$ ipython --no-banner

In [1]: import numpy as np

In [2]: np.set_printoptions(precision=3, suppress=True, linewidth=120)

In [3]: def rd(a):
   ...:     return np.round(a, 3) + 0
   ...: 

In [4]: X = np.load("run15.npy")

In [5]: print(X)
[[ 1 -1  1 -1  1 -1  1 -1]
 [ 1 -1 -1  1  1 -1 -1  1]
 [ 1  1 -1 -1 -1 -1  1  1]
 [ 1 -1  1 -1 -1  1 -1  1]
 [ 1  1 -1 -1  1  1 -1 -1]
 [ 1  1  1  1  1  1  1  1]
 [ 1  1  1  1 -1 -1 -1 -1]
 [ 1 -1 -1  1 -1  1  1 -1]]

In [6]: ang = np.radians(180)

In [7]: Rm = np.eye(8)

In [8]: Rm[1, 1] = Rm[4, 4] = np.cos(ang)

In [9]: Rm[1, 4], Rm[4, 1] = -np.sin(ang), np.sin(ang)

In [10]: print(rd(Rm))
[[ 1.  0.  0.  0.  0.  0.  0.  0.]
 [ 0. -1.  0.  0.  0.  0.  0.  0.]
 [ 0.  0.  1.  0.  0.  0.  0.  0.]
 [ 0.  0.  0.  1.  0.  0.  0.  0.]
 [ 0.  0.  0.  0. -1.  0.  0.  0.]
 [ 0.  0.  0.  0.  0.  1.  0.  0.]
 [ 0.  0.  0.  0.  0.  0.  1.  0.]
 [ 0.  0.  0.  0.  0.  0.  0.  1.]]

In [11]: B = X @ Rm.T

In [12]: print(np.allclose(X @ X.T, B @ B.T))
True

In [13]: print(rd(np.linalg.det(Rm)), np.trace(Rm))
1.0 4.0

In [14]: r0 = np.array([3, -3, 5])

In [15]: print(np.polyval(r0, X[0]))
[ 5 11  5 11  5 11  5 11]

In [16]: print(np.array([np.convolve(row, r0, "same") for row in X]))
[[ -6  11 -11  11 -11  11 -11   8]
 [ -6   5   1  -5  -1   5   1  -8]
 [  0  -1   5  -5  -5   1  -5   2]
 [ -6  11 -11   5   1 -11  11  -8]
 [  0  -1   5   1  -5  -1   5  -2]
 [  0   5   5   5   5   5   5   2]
 [  0   5   5  -1   5  -5  -5  -2]
 [ -6   5   1 -11  11  -5  -1   8]]

In [17]: print(np.cross(X[0, :3], X[2, :3]))
[0 2 2]

In [18]: print(np.convolve(X[0], r0))
[  3  -6  11 -11  11 -11  11 -11   8  -5]

In [19]: rng = np.random.default_rng(76519)

In [20]: B = X + rng.integers(-2, 3, (8, 5)) @ rng.integers(-2, 3, (5, 8))

In [21]: print(B)
[[  3   4 -10   9   3  -2   0   2]
 [  8  -3   1  -5   9   1   4   1]
 [ -1  -4   2   5   1 -12  -9  -2]
 [ -1  -3   3   1   0  -7  -6  -2]
 [ -5   6  -8  -1  -2   6   2  -1]
 [ -4   1  -6   1   9  -1   0  -3]
 [ -1  -1  -3  -1   8  -1  -1  -4]
 [ -4   0  -3   1  -2   0   0  -3]]

In [22]: print(rd(np.linalg.svd(B - X, compute_uv=False)))
[22.48  19.82  16.883 12.263  2.716  0.     0.     0.   ]

In [23]: print(np.abs(B - X).sum(axis=1))
[35 32 42 25 29 27 22 13]

In [24]: print(B - X)
[[  2   5 -11  10   2  -1  -1   3]
 [  7  -2   2  -6   8   2   5   0]
 [ -2  -5   3   6   2 -11 -10  -3]
 [ -2  -2   2   2   1  -8  -5  -3]
 [ -6   5  -7   0  -3   5   3   0]
 [ -5   0  -7   0   8  -2  -1  -4]
 [ -2  -2  -4  -2   9   0   0  -3]
 [ -5   1  -2   0  -1  -1  -1  -2]]

In [25]: print(np.linalg.matrix_rank(B - X, tol=1e-8))
5

In [26]: print(rd(np.linalg.svd(X, compute_uv=False)))
[2.828 2.828 2.828 2.828 2.828 2.828 2.828 2.828]

In [27]: print(X @ X.T)
[[8 0 0 0 0 0 0 0]
 [0 8 0 0 0 0 0 0]
 [0 0 8 0 0 0 0 0]
 [0 0 0 8 0 0 0 0]
 [0 0 0 0 8 0 0 0]
 [0 0 0 0 0 8 0 0]
 [0 0 0 0 0 0 8 0]
 [0 0 0 0 0 0 0 8]]

In [28]: print(rd(np.linalg.pinv(X)))
[[ 0.125  0.125  0.125  0.125  0.125  0.125  0.125  0.125]
 [-0.125 -0.125  0.125 -0.125  0.125  0.125  0.125 -0.125]
 [ 0.125 -0.125 -0.125  0.125 -0.125  0.125  0.125 -0.125]
 [-0.125  0.125 -0.125 -0.125 -0.125  0.125  0.125  0.125]
 [ 0.125  0.125 -0.125 -0.125  0.125  0.125 -0.125 -0.125]
 [-0.125 -0.125 -0.125  0.125  0.125  0.125 -0.125  0.125]
 [ 0.125 -0.125  0.125 -0.125 -0.125  0.125 -0.125  0.125]
 [-0.125  0.125  0.125  0.125 -0.125  0.125 -0.125 -0.125]]

In [29]: x0 = np.array([-4, -4, -4, 1, -3, 5, 0, 1])

In [30]: a = np.maximum(X @ x0, 0)

In [31]: print(X * (a > 1e-9)[:, None])
[[ 0  0  0  0  0  0  0  0]
 [ 0  0  0  0  0  0  0  0]
 [ 0  0  0  0  0  0  0  0]
 [ 1 -1  1 -1 -1  1 -1  1]
 [ 0  0  0  0  0  0  0  0]
 [ 0  0  0  0  0  0  0  0]
 [ 0  0  0  0  0  0  0  0]
 [ 1 -1 -1  1 -1  1  1 -1]]

In [32]: print(np.maximum(X @ x0, 0) - np.maximum(-X @ x0, 0))
[-14  -2  -6   4  -4  -8 -14  12]

In [33]: print(X.T @ a)
[ 16 -16  -8   8 -16  16   8  -8]

In [34]: W0 = np.loadtxt("mat.csv", delimiter=",")

In [35]: print(W0)
[[ 6.  0.  5. -7.  0. -5.  5. -6.  0.  3.  0.  0.]
 [ 0. -5.  0.  0.  5.  0.  0.  0.  7.  0.  0.  0.]
 [-9.  0. -6. -3.  0.  2. -4. -6.  0. -9.  0.  0.]
 [-3.  0. -1.  3.  0.  8.  8. -5.  0. -9.  0.  0.]
 [ 0.  5.  0.  0. -8.  0.  0.  0.  1.  0.  0.  0.]
 [ 5.  0.  5. -6.  0.  5. -4. -8.  0.  7.  0.  0.]
 [ 1.  0.  7.  3.  0.  6.  7.  0.  0. -7.  0.  0.]
 [ 4.  0.  9.  9.  0. -2. -4.  8.  0. -2.  0.  0.]
 [ 0.  9.  0.  0. -8.  0.  0.  0. -7.  0.  0.  0.]
 [ 8.  0.  2.  4.  0. -5. -4.  8.  0. -9.  0.  0.]
 [ 0.  0.  0.  0.  0.  0.  0.  0.  0.  0.  2.  4.]
 [ 0.  0.  0.  0.  0.  0.  0.  0.  0.  0.  7. -4.]]

In [36]: # 3 groups of indices that never mix

In [37]: r0 = np.array([3, 1, 3, 2, 0, 1, 0, 4, 1, 3, 1, 0])

In [38]: B = W0 + np.outer(r0, np.eye(12)[4])

In [39]: print(np.linalg.matrix_rank(B - W0))
1

In [40]: print(B)
[[ 6.  0.  5. -7.  3. -5.  5. -6.  0.  3.  0.  0.]
 [ 0. -5.  0.  0.  6.  0.  0.  0.  7.  0.  0.  0.]
 [-9.  0. -6. -3.  3.  2. -4. -6.  0. -9.  0.  0.]
 [-3.  0. -1.  3.  2.  8.  8. -5.  0. -9.  0.  0.]
 [ 0.  5.  0.  0. -8.  0.  0.  0.  1.  0.  0.  0.]
 [ 5.  0.  5. -6.  1.  5. -4. -8.  0.  7.  0.  0.]
 [ 1.  0.  7.  3.  0.  6.  7.  0.  0. -7.  0.  0.]
 [ 4.  0.  9.  9.  4. -2. -4.  8.  0. -2.  0.  0.]
 [ 0.  9.  0.  0. -7.  0.  0.  0. -7.  0.  0.  0.]
 [ 8.  0.  2.  4.  3. -5. -4.  8.  0. -9.  0.  0.]
 [ 0.  0.  0.  0.  1.  0.  0.  0.  0.  0.  2.  4.]
 [ 0.  0.  0.  0.  0.  0.  0.  0.  0.  0.  7. -4.]]

In [41]: print(rd(np.linalg.det(B) / np.linalg.det(W0)), rd(1 + np.linalg.solve(W0, r0)[4]))
1.677 1.677

In [42]: print(W0 @ W0)
[[  -8.    0.  -31.  -75.    0.  -74.   21.  -15.    0.  -49.    0.    0.]
 [   0.  113.    0.    0. -121.    0.    0.    0.  -79.    0.    0.    0.]
 [ -81.    0.  -96.  -42.    0.   52.  -21.  -31.    0.  189.    0.    0.]
 [ -62.    0.   21.  -72.    0.  180.   93. -167.    0.   64.    0.    0.]
 [   0.  -56.    0.    0.   81.    0.    0.    0.   20.    0.    0.    0.]
 [  48.    0.  -60. -154.    0.  -81.  -87.  -78.    0.   40.    0.    0.]
 [ -85.    0.   25.  -62.    0.  140.   54. -167.    0.  -31.    0.    0.]
 [ -82.    0.  -13.   36.    0.   30.   12.  -59.    0. -134.    0.    0.]
 [   0. -148.    0.    0.  165.    0.    0.    0.  104.    0.    0.    0.]
 [ -51.    0.   25.    4.    0.  -24.   60.  -48.    0.   28.    0.    0.]
 [   0.    0.    0.    0.    0.    0.    0.    0.    0.    0.   32.   -8.]
 [   0.    0.    0.    0.    0.    0.    0.    0.    0.    0.  -14.   44.]]

In [43]: print((np.linalg.matrix_power((W0 != 0) + (W0.T != 0) + np.eye(12), 12) > 0).astype(int))
[[1 0 1 1 0 1 1 1 0 1 0 0]
 [0 1 0 0 1 0 0 0 1 0 0 0]
 [1 0 1 1 0 1 1 1 0 1 0 0]
 [1 0 1 1 0 1 1 1 0 1 0 0]
 [0 1 0 0 1 0 0 0 1 0 0 0]
 [1 0 1 1 0 1 1 1 0 1 0 0]
 [1 0 1 1 0 1 1 1 0 1 0 0]
 [1 0 1 1 0 1 1 1 0 1 0 0]
 [0 1 0 0 1 0 0 0 1 0 0 0]
 [1 0 1 1 0 1 1 1 0 1 0 0]
 [0 0 0 0 0 0 0 0 0 0 1 1]
 [0 0 0 0 0 0 0 0 0 0 1 1]]

In [44]: mat = np.load("w.npy")

In [45]: print(mat)
[[   1   -1    1   -1]
 [   1    0    0    0]
 [   1    1    1    1]
 [   1    2    4    8]
 [   1    3    9   27]
 [   1    4   16   64]
 [   1    5   25  125]
 [   1    6   36  216]
 [   1    7   49  343]
 [   1    8   64  512]
 [   1    9   81  729]
 [   1   10  100 1000]
 [   1   11  121 1331]]

In [46]: # column 3 is much longer than the rest

In [47]: B = mat / np.linalg.norm(mat, axis=1, keepdims=True)

In [48]: cov = B @ B.T

In [49]: print((cov - 2 * np.eye(13)).round(6).argmax(axis=1))
[ 1  0  3  4  5  6  7  8  9 10 11 12 11]
